% python3 -q
>>> import numpy as np
>>> np.set_printoptions(suppress=True, linewidth=100)
>>> X = np.load("m.npy")
>>> X
array([[-4.31 ,  0.371, -2.507],
       [ 3.016,  3.972, -0.355],
       [-3.698, -2.922, -1.669],
       [ 2.641, -4.221,  0.459],
       [-1.551,  4.724,  0.531],
       [-3.529, -2.977,  1.918],
       [-4.072, -2.195, -1.898],
       [-1.771,  4.533, -1.146],
       [-4.747,  0.913,  1.277],
       [ 3.547, -1.571,  3.155],
       [ 0.133,  4.797,  1.405],
       [ 3.228,  2.034,  3.231],
       [ 4.533, -1.825, -1.058],
       [ 1.002, -4.895,  0.191],
       [ 2.449, -1.747, -3.994],
       [-2.234, -3.538, -2.737],
       [-0.504,  4.925, -0.7  ],
       [-3.252, -3.332, -1.823],
       [-0.509,  3.572,  3.462],
       [-4.127,  2.666, -0.929],
       [-1.061, -4.034,  2.757],
       [-3.451,  3.539,  0.755],
       [ 0.089, -0.318,  4.989],
       [ 1.317, -3.618,  3.19 ],
       [ 4.229, -2.494,  0.947],
       [-0.281, -3.915, -3.098]])
>>> vec = np.array([3, 0, 2])
>>> y = X @ vec
>>> np.round(np.linalg.solve(X.T @ X, X.T @ y), 3) + 0
array([3., 0., 2.])
>>> rng = np.random.default_rng(52441)
>>> y = y + 0.3 * rng.normal(size=26)
>>> y.round(3)
array([-18.333,   8.284, -14.756,   9.293,  -3.523,  -6.828, -15.932,  -8.04 , -11.997,  17.387,
         3.309,  16.092,  10.942,   3.768,  -1.183, -11.719,  -2.868, -13.242,   4.895, -14.644,
         2.408,  -9.12 ,  10.409,  10.058,  14.33 ,  -7.064])
>>> coef, *_ = np.linalg.lstsq(X, y)
>>> [round(float(np.linalg.norm(np.linalg.solve(X.T @ X + lam * np.eye(3), X.T @ y))), 2) for lam in (0, 1, 10, 100)]
[3.63, 3.61, 3.47, 2.53]
>>> np.round(X.T @ (y - X @ coef), 3) + 0
array([0., 0., 0.])
>>> Xc = X - X.mean(axis=0)
>>> V = np.linalg.svd(Xc)[2][:2]
>>> out = Xc - Xc @ V.T @ V
>>> round(np.linalg.norm(out) / np.linalg.norm(Xc), 3)
np.float64(0.415)
>>> np.round((Xc @ V.T).std(axis=0), 3)
array([3.393, 2.975])
>>> np.round(np.diag(V.T @ V), 3)
array([0.831, 0.962, 0.208])
>>> J = np.array([[1, -2, 3, 0], [0, 0, 0, 0], [0, 0, 0, 0]])
>>> W = np.array([[-3, -5, -1], [3, 0, 5], [-2, 1, -3], [-5, 2, 5]])
>>> coef = np.array([-3, -3, -1])
>>> act = np.maximum(J @ W + coef, 0)
>>> (act > 0).mean(axis=0)
array([0., 0., 0.])
>>> act
array([[0, 0, 0],
       [0, 0, 0],
       [0, 0, 0]])
>>> cent = np.array([[2, 1, 2], [-2, -3, -2], [-1, -1, -1]])
>>> act @ cent
array([[0, 0, 0],
       [0, 0, 0],
       [0, 0, 0]])
>>> F = np.load("w.npy")
>>> F
array([[ 0.855,  0.194,  0.029, -0.66 ],
       [ 0.194, -1.396,  0.471, -0.243],
       [ 0.029,  0.471, -2.145, -1.054],
       [-0.66 , -0.243, -1.054, -3.315]])
>>> [round(float(np.linalg.det(F[:i, :i])), 2) + 0 for i in range(1, 5)]
[0.85, -1.23, 2.46, -8.0]
>>> round(float(np.linalg.eigvals(F).sum().real), 3)
-6.001
>>> round(np.linalg.det(F.T), 3)
np.float64(-7.997)
>>> np.round(np.poly(F), 3)
array([ 1.   ,  6.001,  7.005, -5.994, -7.997])
>>> round(np.einsum("ii->", F), 3)
np.float64(-6.001)
>>> evals, V = np.linalg.eigh(F)
>>> np.round(V.T @ V, 3) + 0
array([[1., 0., 0., 0.],
       [0., 1., 0., 0.],
       [0., 0., 1., 0.],
       [0., 0., 0., 1.]])
>>> np.round(np.linalg.eigvalsh(F + -2 * np.eye(4)), 3)
array([-6.   , -4.001, -3.   , -1.001])
>>> out = np.array([[4, 4], [5, 4]])
>>> cent = np.kron(out, F)
>>> np.linalg.matrix_rank(cent)
np.int64(8)
>>> Xc = X - X.mean(axis=0)
>>> U, sig, VT = np.linalg.svd(Xc, full_matrices=False)
>>> sig.round(3)
array([17.302, 15.168, 10.509])
>>> np.abs(VT[0]).argmax()
np.int64(1)
>>> np.searchsorted(np.cumsum(sig ** 2) / (sig ** 2).sum(), 0.9) + 1
np.int64(3)
>>> np.round((sig ** 2).sum() ** 2 / (sig ** 4).sum(), 3)
np.float64(2.646)
>>> np.round(np.abs(VT[-1]), 3)
array([0.411, 0.196, 0.89 ])
>>> mat = np.array([[0, -1, -2, 0], [1, 0, -1, -1], [2, 1, 0, 0], [0, 1, 0, 0]])
>>> proj = np.triu(np.array([[6, 6, 4, -7], [-2, -6, -4, 7], [-5, -3, 7, -8], [-9, -9, 2, -7]]), 1) + np.eye(4)
>>> out = proj @ mat @ np.linalg.inv(proj)
>>> np.round(np.poly(out), 3) + 0
array([1., 0., 7., 0., 4.])
>>> np.einsum("ii->", mat)
np.int64(0)
>>> np.einsum("ij,ji->", mat, mat)
np.int64(-14)
>>> vec = np.array([3, 0, 1, 0])
>>> vec @ mat @ vec
np.int64(0)
>>> np.round(np.linalg.svd(mat, compute_uv=False), 3)
array([2.524, 2.524, 0.792, 0.792])
>>> np.round(np.linalg.eigvals(mat).real, 3) + 0
array([0., 0., 0., 0.])
>>> q = np.linalg.solve(np.eye(4) - mat, np.eye(4) + mat)
>>> round(float(np.linalg.det(q)), 3)
1.0
